$ python -q
>>> import numpy as np
>>> from numpy import linalg as LA
>>> np.set_printoptions(suppress=True, linewidth=100)
>>> A = np.load("test6.npy")
>>> print(A.round(3))
[[ 3.249  4.766 -5.877  5.673]
 [-5.659 -5.13  -2.447  5.972]
 [ 4.769  6.098 -5.034  3.838]
 [ 5.938  6.955 -3.719  1.592]
 [ 4.512  3.608  3.885 -7.179]
 [ 6.657  7.147 -1.572 -1.461]
 [ 2.807  4.353 -6.019  6.079]
 [ 6.49   6.454  0.524 -3.995]
 [-2.653 -4.207  6.059 -6.209]
 [-0.32   1.204 -6.117  7.812]
 [ 4.499  5.874 -5.234  4.227]
 [ 4.886  4.086  3.488 -6.875]
 [-4.12  -3.118 -4.25   7.433]
 [ 6.653  6.844 -0.373 -2.958]
 [ 3.103  1.897  5.007 -7.855]
 [ 2.427  1.115  5.391 -7.988]
 [-3.834 -2.768 -4.488  7.583]]
>>> # null space of dimension 2
>>> U, sigma, Vh = LA.svd(A)
>>> vecs = Vh[:(sigma > 1e-8).sum()]
>>> rng = np.random.default_rng(266167)
>>> x = A[1] + 4 * A[2] + rng.integers(2) * np.eye(4)[0]
>>> print(x.round(3))
[ 14.416  19.26  -22.585  21.325]
>>> np.round(LA.norm(x - vecs.T @ vecs @ x), 3)
np.float64(0.744)
>>> rk = LA.matrix_rank(A)
>>> print(rk)
2
>>> ns = LA.svd(A)[2][rk:].T
>>> print([int(LA.matrix_rank(A[:, :j + 1])) for j in range(4)])
[1, 2, 2, 2]
>>> ns.shape
(4, 2)
>>> [int(LA.matrix_rank(np.delete(A, i, axis=0))) for i in range(17)]
[2, 2, 2, 2, 2, 2, 2, 2, 2, 2, 2, 2, 2, 2, 2, 2, 2]
>>> E = np.load("dump.npy")
>>> E
array([[ 18,  -2,  -6, -18],
       [-27,   3,   9,  27],
       [ 27,  -3,  -9, -27],
       [-27,   3,   9,  27],
       [ 27,  -3,  -9, -27]])
>>> # rank 1
>>> U, sigma, Vh = LA.svd(E)
>>> np.argmax(sigma[:-1] / (sigma[1:] + 1e-6)) + 1
np.int64(1)
>>> B = U[:, :1] @ np.diag(sigma[:1]) @ Vh[:1]
>>> print(round(LA.norm(E - B) / LA.norm(E), 3))
0.0
>>> LA.matrix_rank(E, rtol=0.05)
np.int64(1)
>>> print(LA.matrix_rank(B))
1
>>> m1 = np.loadtxt("w.csv", delimiter=",")
>>> print(m1)
[[182.   1.]
 [  1. 121.]]
>>> # symmetric
>>> D = LA.norm(A[:, None] - A[None], axis=-1)
>>> print(np.round(LA.norm(A, axis=1), 3))
[10. 10. 10. 10. 10. 10. 10. 10. 10. 10. 10. 10. 10. 10. 10. 10. 10.]
>>> D.shape
(17, 17)
>>> LA.matrix_rank(D ** 2)
np.int64(3)
>>> np.unravel_index(D.round(6).argmax(), D.shape)
(np.int64(6), np.int64(8))
>>> D[:5, :5].round(3)
array([[ 0.   , 13.754,  2.856,  5.774, 16.229],
       [13.754,  0.   , 15.686, 17.36 , 19.82 ],
       [ 2.856, 15.686,  0.   ,  2.98 , 14.394],
       [ 5.774, 17.36 ,  2.98 ,  0.   , 12.164],
       [16.229, 19.82 , 14.394, 12.164,  0.   ]])
>>> proj = np.triu(np.array([[2, 3], [3, 0]]), 1) + np.eye(2)
>>> B = proj @ m1 @ LA.inv(proj)
>>> proj @ m1 - m1 @ proj
array([[   3., -183.],
       [   0.,   -3.]])
>>> np.trace(B), np.trace(m1)
(np.float64(303.0), np.float64(303.0))
>>> r0, v = m1[1], m1[0]
>>> r0 @ r0
np.float64(14642.0)
>>> p = (r0 @ v) / (r0 @ r0) * r0
>>> print(p.round(3))
[0.021 2.504]
>>> np.round(v - p, 3)
array([181.979,  -1.504])
>>> round(float((v - p) @ r0), 3)
-0.0
>>> B = np.array([[2, 1, -2, 1], [2, -2, 0, -2], [1, -2, 2, -1], [-1, -1, 2, -1]])
>>> arr = np.triu(B, 1)
>>> arr
array([[ 0,  1, -2,  1],
       [ 0,  0,  0, -2],
       [ 0,  0,  0, -1],
       [ 0,  0,  0,  0]])
>>> print(arr.reshape(2, -1))
[[ 0  1 -2  1  0  0  0 -2]
 [ 0  0  0 -1  0  0  0  0]]
>>> arr.reshape(-1, 2)
array([[ 0,  1],
       [-2,  1],
       [ 0,  0],
       [ 0, -2],
       [ 0,  0],
       [ 0, -1],
       [ 0,  0],
       [ 0,  0]])
>>> t3 = arr.reshape(4, 2, -1)
>>> np.einsum("ihd,ihd->ih", t3, t3)
array([[1, 5],
       [0, 4],
       [0, 1],
       [0, 0]])
>>> t3.transpose(1, 0, 2)
array([[[ 0,  1],
        [ 0,  0],
        [ 0,  0],
        [ 0,  0]],

       [[-2,  1],
        [ 0, -2],
        [ 0, -1],
        [ 0,  0]]])
>>> z = rng.permutation(4)
>>> z
array([2, 3, 0, 1])
>>> B = arr[z][:, z]
>>> np.diag(B)
array([0, 0, 0, 0])
>>> print(np.allclose(B, arr))
False
>>> print(np.trace(B))
0
>>> round(LA.det(B), 3), round(float(LA.det(arr[z])), 3)
(np.float64(0.0), 0.0)
>>> B
array([[ 0, -1,  0,  0],
       [ 0,  0,  0,  0],
       [-2,  1,  0,  1],
       [ 0, -2,  0,  0]])
>>> Xc = A - A.mean(axis=0)
>>> vecs = LA.svd(Xc)[2][:2]
>>> B = Xc - Xc @ vecs.T @ vecs
>>> np.round(np.diag(vecs.T @ vecs), 3)
array([0.447, 0.518, 0.391, 0.644])
>>> np.round(LA.norm(B) / LA.norm(Xc), 3)
np.float64(0.0)
>>> np.round((Xc @ vecs.T).std(axis=0), 3)
array([7.465, 5.498])
>>> print(np.round(B.std(axis=0), 3) + 0)
[0. 0. 0. 0.]
>>> LA.norm(B, axis=1).round(6).argmax()
np.int64(0)
>>> B = np.array([[2, -3], [2, 1], [-2, -2], [2, 1]])
>>> arr @ B
array([[ 8,  6],
       [-4, -2],
       [-2, -1],
       [ 0,  0]])
>>> np.einsum("ij,ij->i", arr, arr)
array([6, 4, 1, 0])
>>> np.vstack([arr, B.T]).shape
(6, 4)
>>> np.einsum("ij->j", arr)
array([ 0,  1, -2, -2])
>>> print(B.T @ arr.T)
[[ 8 -4 -2  0]
 [ 6 -2 -1  0]]
>>> B @ arr
Traceback (most recent call last):
  File "<python-input-76>", line 1, in <module>
    B @ arr
    ~~^~~~~
ValueError: matmul: Input operand 1 has a mismatch in its core dimension 0, with gufunc signature (n?,k),(k,m?)->(n?,m?) (size 4 is different from 2)
>>> W0 = np.load("data.npy")
>>> W0
array([[  9,   3,   6,   1],
       [ 27,   9,  18,   3],
       [ -9,  -3,  -6,  -1],
       [-36, -12, -24,  -4]])
>>> r0 = np.array([1, 2])
>>> np.cross(W0[3, :3], W0[0, :3])
array([0, 0, 0])
>>> np.convolve(W0[3], r0)
array([-36, -84, -48, -52,  -8])
>>> B = W0[0, 0] * W0[1:] - np.outer(W0[1:, 0], W0[0])
>>> B
array([[0, 0, 0, 0],
       [0, 0, 0, 0],
       [0, 0, 0, 0]])
>>> LA.matrix_rank(B), LA.matrix_rank(W0)
(np.int64(0), np.int64(1))
>>> W0[:, 0] / W0[0, 0]
array([ 1.,  3., -1., -4.])
>>> LA.matrix_rank(W0, rtol=0.1)
np.int64(1)
>>> w1 = np.array([[2, 0, -1], [2, -2, 0], [2, -1, -1], [2, -1, 2]])
>>> c = np.array([-8, 6, -4])
>>> hid = np.maximum(arr @ w1 + c, 0)
>>> (hid > 0).mean(axis=0)
array([0., 1., 0.])
>>> C = np.array([[4, 0], [0, 0], [5, 2]])
>>> (hid @ C).round(6).argmax(axis=1)
array([0, 0, 0, 0])
>>> w1 @ C
array([[ 3, -2],
       [ 8,  0],
       [ 3, -2],
       [18,  4]])
>>> F = np.cumsum(np.array([[-1, 2, -1],
...     [0, -1, -1],
...     [1, 2, 1],
...     [0, -1, 1],
...     [1, 1, -2],
...     [-1, 2, 2],
...     [0, -2, -1],
...     [2, 2, -2],
...     [-2, 1, -1],
...     [-1, -2, 1],
...     [2, 2, 0],
...     [2, -1, 0],
...     [-2, -2, -1],
...     [2, -2, 2],
...     [0, -1, -1],
...     [-1, 2, 0],
...     [0, 0, -2],
...     [-2, -1, 2],
...     [2, -2, 0],
...     [0, -2, 1],
...     [1, -1, 0],
...     [0, 0, -2]]), axis=0)
>>> F
array([[-1,  2, -1],
       [-1,  1, -2],
       [ 0,  3, -1],
       [ 0,  2,  0],
       [ 1,  3, -2],
       [ 0,  5,  0],
       [ 0,  3, -1],
       [ 2,  5, -3],
       [ 0,  6, -4],
       [-1,  4, -3],
       [ 1,  6, -3],
       [ 3,  5, -3],
       [ 1,  3, -4],
       [ 3,  1, -2],
       [ 3,  0, -3],
       [ 2,  2, -3],
       [ 2,  2, -5],
       [ 0,  1, -3],
       [ 2, -1, -3],
       [ 2, -3, -2],
       [ 3, -4, -2],
       [ 3, -4, -4]])
>>> # row 6 repeats row 2
>>> Xc = F - F.mean(axis=0)
>>> U, sigma, Vh = LA.svd(Xc, full_matrices=False)
>>> np.round(Xc.mean(axis=0), 3) + 0
array([0., 0., 0.])
>>> print(np.searchsorted(np.cumsum(sigma ** 2) / (sigma ** 2).sum(), 0.9) + 1)
2
>>> np.round(sigma ** 2 / (sigma ** 2).sum(), 3)
array([0.738, 0.187, 0.075])
>>> LA.matrix_rank(Xc)
np.int64(3)
>>> print((np.sign(U[:, 0]) == np.sign(U[0, 0])).astype(int))
[1 0 1 1 1 1 1 1 1 1 1 1 1 0 0 0 0 0 0 0 0 0]
>>> data = np.load("sample6.npy")
>>> data
array([[ 6.,  5.,  0.,  0.,  0.],
       [ 0.,  1.,  0.,  0.,  0.],
       [ 0.,  0.,  0.,  1.,  1.],
       [ 0.,  0.,  0., -3., -1.],
       [ 0.,  0.,  2.,  0.,  2.]])
>>> t3 = np.stack([data, 3 * data, data[::-1]])
>>> LA.matrix_rank(t3)
array([5, 5, 5])
>>> LA.matrix_rank(t3.reshape(3, -1))
np.int64(2)
>>> print(np.einsum("bij,cij->bc", t3, t3))
[[ 82. 246.   2.]
 [246. 738.   6.]
 [  2.   6.  82.]]
